$ python3 -q
>>> import numpy as np
>>> np.set_printoptions(suppress=True, linewidth=200)
>>> feats = np.array([[6.0, 1.0, 1.0, 1.0, 1.0, 1.0, 1.0],
...     [1.0, 6.0, 1.0, 1.0, 1.0, 1.0, 1.0],
...     [1.0, 1.0, 6.0, 1.0, 1.0, 1.0, 1.0],
...     [1.0, 1.0, 1.0, 6.0, 1.0, 1.0, 1.0],
...     [1.0, 1.0, 1.0, 1.0, 6.0, 1.0, 1.0],
...     [1.0, 1.0, 1.0, 1.0, 1.0, 6.0, 1.0],
...     [1.0, 1.0, 1.0, 1.0, 1.0, 1.0, 6.0]])
>>> vals, evecs = np.linalg.eigh(feats)
>>> x0 = np.array([-1, -1, -1, -1, 2, 2, 2])
>>> np.abs(feats).sum(axis=1).max(), np.abs(vals).max()
(np.float64(12.0), np.float64(12.0))
>>> x0 @ feats @ x0 / (x0 @ x0), round(vals[0], 3), vals[-1]
(np.float64(5.25), np.float64(5.0), np.float64(12.0))
>>> f = np.array([-3, 3, -1, 0, 1, 1, -3])
>>> Y = feats + np.outer(f, np.eye(7)[1])
>>> np.linalg.matrix_rank(Y - feats)
np.int64(1)
>>> arr = np.load("data.npy")
>>> arr
array([[ 6, -4],
       [ 6, -4],
       [-3,  2],
       [ 9, -6],
       [ 3, -2],
       [ 0,  0],
       [ 0,  0]])
>>> arr @ arr
Traceback (most recent call last):
  File "<python-input-12>", line 1, in <module>
    arr @ arr
    ~~~~^~~~~
ValueError: matmul: Input operand 1 has a mismatch in its core dimension 0, with gufunc signature (n?,k),(k,m?)->(n?,m?) (size 7 is different from 2)
>>> C2 = arr.T @ arr
>>> np.linalg.matrix_rank(C2)
np.int64(1)
>>> np.round(np.linalg.eigvalsh(C2)[::-1], 3) + 0
array([247.,   0.])
>>> np.diag(C2)
array([171,  76])
>>> np.linalg.lstsq(arr[:-1].T, arr[-1])[2]
np.int32(1)
>>> try:
...     np.linalg.inv(arr)
... except np.linalg.LinAlgError as e:
...     print(repr(e))
... 
LinAlgError('Last 2 dimensions of the array must be square')
>>> w1 = np.array([[0, -1, 3, -5, 5, -3], [-2, -2, -2, -2, 2, 5]])
>>> coef = np.array([0, 3, 5, 0, 5, 5])
>>> H = np.maximum(arr @ w1 + coef, 0)
>>> (H > 0).astype(int)
array([[1, 1, 1, 0, 1, 0],
       [1, 1, 1, 0, 1, 0],
       [0, 1, 0, 1, 0, 1],
       [1, 1, 1, 0, 1, 0],
       [1, 1, 1, 0, 1, 0],
       [0, 1, 1, 0, 1, 1],
       [0, 1, 1, 0, 1, 1]])
>>> np.linalg.matrix_rank(H)
np.int64(4)
>>> W2 = np.array([[-3, -1, 1],
...     [-1, 1, -3],
...     [-3, 1, 2],
...     [-2, -3, 0],
...     [-1, 3, 3],
...     [2, -3, -1]])
>>> w1 @ W2
array([[-9, 41, 27],
       [26, -5,  1]])
>>> W0 = np.load("w.npy")
>>> W0
array([[0., 0., 3., 3., 3., 3., 1., 3.],
       [0., 0., 3., 2., 2., 3., 0., 0.],
       [3., 3., 0., 0., 0., 0., 0., 0.],
       [3., 2., 0., 0., 0., 0., 0., 0.],
       [3., 2., 0., 0., 0., 0., 0., 0.],
       [3., 3., 0., 0., 0., 0., 0., 0.],
       [1., 0., 0., 0., 0., 0., 0., 0.],
       [3., 0., 0., 0., 0., 0., 0., 0.]])
>>> vals, evecs = np.linalg.eigh(W0)
>>> x0 = np.array([-8, -6, 3, 7, -3, -6, 4, 4])
>>> x0 @ W0 @ x0
np.float64(-292.0)
>>> np.abs(W0).sum(axis=1).max(), round(float(np.abs(vals).max()), 3)
(np.float64(16.0), 8.223)
>>> np.round(np.linalg.eigvalsh(W0[1:, 1:]), 3)
array([-5.099,  0.   ,  0.   ,  0.   ,  0.   ,  0.   ,  5.099])
>>> left, sv, vt = np.linalg.svd(W0)
>>> sv.round(3) + 0
array([8.223, 8.223, 2.092, 2.092, 0.   , 0.   , 0.   , 0.   ])
>>> np.argmax(sv[:-1] / (sv[1:] + 1e-6)) + 1
np.int64(4)
>>> Y = left[:, :4] @ np.diag(sv[:4]) @ vt[:4]
>>> np.linalg.matrix_rank(Y)
np.int64(4)
>>> np.round(np.linalg.norm(W0 - Y, 2), 3), round(sv[4], 3)
(np.float64(0.0), np.float64(0.0))
>>> np.round(np.abs(W0 - Y).max(), 3)
np.float64(0.0)
>>> Y.round(3) + 0
array([[0., 0., 3., 3., 3., 3., 1., 3.],
       [0., 0., 3., 2., 2., 3., 0., 0.],
       [3., 3., 0., 0., 0., 0., 0., 0.],
       [3., 2., 0., 0., 0., 0., 0., 0.],
       [3., 2., 0., 0., 0., 0., 0., 0.],
       [3., 3., 0., 0., 0., 0., 0., 0.],
       [1., 0., 0., 0., 0., 0., 0., 0.],
       [3., 0., 0., 0., 0., 0., 0., 0.]])
>>> f = np.array([-2, 2, -1, -1])
>>> M = 4 * np.eye(4) + np.outer(f, f)
>>> M
array([[ 8., -4.,  2.,  2.],
       [-4.,  8., -2., -2.],
       [ 2., -2.,  5.,  1.],
       [ 2., -2.,  1.,  5.]])
>>> vals, evecs = np.linalg.eigh(M)
>>> x0 = np.array([2, 1, 0, 5])
>>> round(x0 @ M @ x0 / (x0 @ x0), 3), vals[0], vals[-1]
(np.float64(5.633), np.float64(4.0), np.float64(14.0))
>>> np.abs(M).sum(axis=1).max(), np.abs(vals).max()
(np.float64(16.0), np.float64(14.0))
>>> np.round(evecs * np.sqrt(vals) @ evecs.T, 3)
array([[ 2.697, -0.697,  0.348,  0.348],
       [-0.697,  2.697, -0.348, -0.348],
       [ 0.348, -0.348,  2.174,  0.174],
       [ 0.348, -0.348,  0.174,  2.174]])
>>> x0 = np.array([0, 5])
>>> arr @ (2 * x0)
array([-40, -40,  20, -60, -20,   0,   0])
>>> arr @ x0
array([-20, -20,  10, -30, -10,   0,   0])
>>> np.linalg.norm(arr @ x0) <= np.linalg.norm(arr, 2) * np.linalg.norm(x0) + 1e-9
np.True_
>>> np.sign((arr @ x0).round(6))
array([-1, -1,  1, -1, -1,  0,  0])
>>> arr @ np.eye(2)[0]
array([ 6.,  6., -3.,  9.,  3.,  0.,  0.])
>>> hat = np.triu(np.array([[2, 3, 0, 3], [0, 0, 1, 3], [2, 2, 3, 3], [1, 1, 2, 0]]), 1) + np.eye(4)
>>> Y = hat @ M @ np.linalg.inv(hat)
>>> hat @ M - M @ hat
array([[ -6.,  -6.,   1.,  -9.],
       [  8.,   4.,   0.,  10.],
       [  6., -12.,   5.,   0.],
       [  0.,  -6.,   2.,  -3.]])
>>> np.trace(Y), np.trace(M)
(np.float64(26.0), np.float64(26.0))
>>> round(np.linalg.det(Y), 3)
np.float64(896.0)
>>> x0 = np.ones(4)
>>> for _ in range(4):
...     x0 = M @ x0
...     x0 /= np.linalg.norm(x0)
...     print(round(x0 @ M @ x0, 3))
... 
9.765
13.434
13.951
13.996
>>> round(float(np.linalg.eigvalsh(M)[-1]), 3)
14.0
>>> Y = np.array([[2], [0], [2]])
>>> W2 = np.array([[2, 2, 3, 2, 0]])
>>> rng = np.random.default_rng(568046)
>>> J = Y @ W2 + 0.1 * rng.normal(size=(3, 5))
>>> J.round(3) + 0
array([[ 4.14 ,  3.778,  6.062,  4.103,  0.   ],
       [ 0.011,  0.128, -0.005, -0.115, -0.009],
       [ 4.181,  4.132,  6.022,  3.99 ,  0.139]])
>>> np.linalg.matrix_rank(J, rtol=0.1)
np.int64(1)
>>> round(float(np.linalg.norm(J, 2) / np.linalg.norm(J)), 3)
1.0
>>> left, sv, vt = np.linalg.svd(arr)
>>> sv.round(3) + 0
array([15.716,  0.   ])
>>> np.argmax(sv[:-1] / (sv[1:] + 1e-6)) + 1
np.int64(1)
>>> Y = left[:, :1] @ np.diag(sv[:1]) @ vt[:1]
>>> np.linalg.matrix_rank(arr, rtol=0.05)
np.int64(1)
>>> round(float(np.abs(arr - Y).max()), 3)
0.0
>>> np.round(np.sort(np.abs(np.linalg.eigvals(feats))), 3)
array([ 5.,  5.,  5.,  5.,  5.,  5., 12.])
>>> np.round(np.linalg.matrix_power(feats, 2), 3)
array([[42., 17., 17., 17., 17., 17., 17.],
       [17., 42., 17., 17., 17., 17., 17.],
       [17., 17., 42., 17., 17., 17., 17.],
       [17., 17., 17., 42., 17., 17., 17.],
       [17., 17., 17., 17., 42., 17., 17.],
       [17., 17., 17., 17., 17., 42., 17.],
       [17., 17., 17., 17., 17., 17., 42.]])
>>> feats @ feats
array([[42., 17., 17., 17., 17., 17., 17.],
       [17., 42., 17., 17., 17., 17., 17.],
       [17., 17., 42., 17., 17., 17., 17.],
       [17., 17., 17., 42., 17., 17., 17.],
       [17., 17., 17., 17., 42., 17., 17.],
       [17., 17., 17., 17., 17., 42., 17.],
       [17., 17., 17., 17., 17., 17., 42.]])
>>> round(float(np.linalg.det(feats)), 3)
187500.0
>>> F = np.array([[9, 8, 2, 0, 5],
...     [8, 4, 6, 0, 1],
...     [9, 9, 9, 0, 8],
...     [0, 0, 0, 6, 0],
...     [4, 3, 6, 0, 2]])
>>> round(np.log10(np.linalg.cond(F)))
2
>>> np.linalg.cond(F) > 100
np.False_
>>> np.round(np.linalg.norm(F, 2) / np.linalg.norm(F), 3)
np.float64(0.939)
>>> np.linalg.matrix_rank(F, rtol=0.1)
np.int64(4)
>>> lab = rng.permutation(5)
>>> lab
array([2, 1, 3, 4, 0])
>>> Y = F[lab][:, lab]
>>> np.round(np.sort(np.abs(np.linalg.eigvals(Y))), 3)
array([ 0.306,  4.05 ,  4.758,  6.   , 23.598])
>>> mat = np.array([[0, 0, 0, 2, 0], [0, 2, 1, 0, 0]])
>>> # column 4 repeats column 0
>>> Y = mat / np.linalg.norm(mat, axis=1)
Traceback (most recent call last):
  File "<python-input-91>", line 1, in <module>
    Y = mat / np.linalg.norm(mat, axis=1)
        ~~~~^~~~~~~~~~~~~~~~~~~~~~~~~~~~~
ValueError: operands could not be broadcast together with shapes (2,5) (2,) 
>>> Y = mat / np.linalg.norm(mat, axis=1, keepdims=True)
>>> C2 = Y @ Y.T
>>> (np.abs(C2) > 0.9).astype(int)
array([[1, 0],
       [0, 1]])
>>> np.argwhere(np.triu(np.abs(C2) > 0.95, 1))
array([], shape=(0, 2), dtype=int64)
>>> np.degrees(np.arccos(np.clip(C2[0, 1], -1, 1)))
np.float64(90.0)
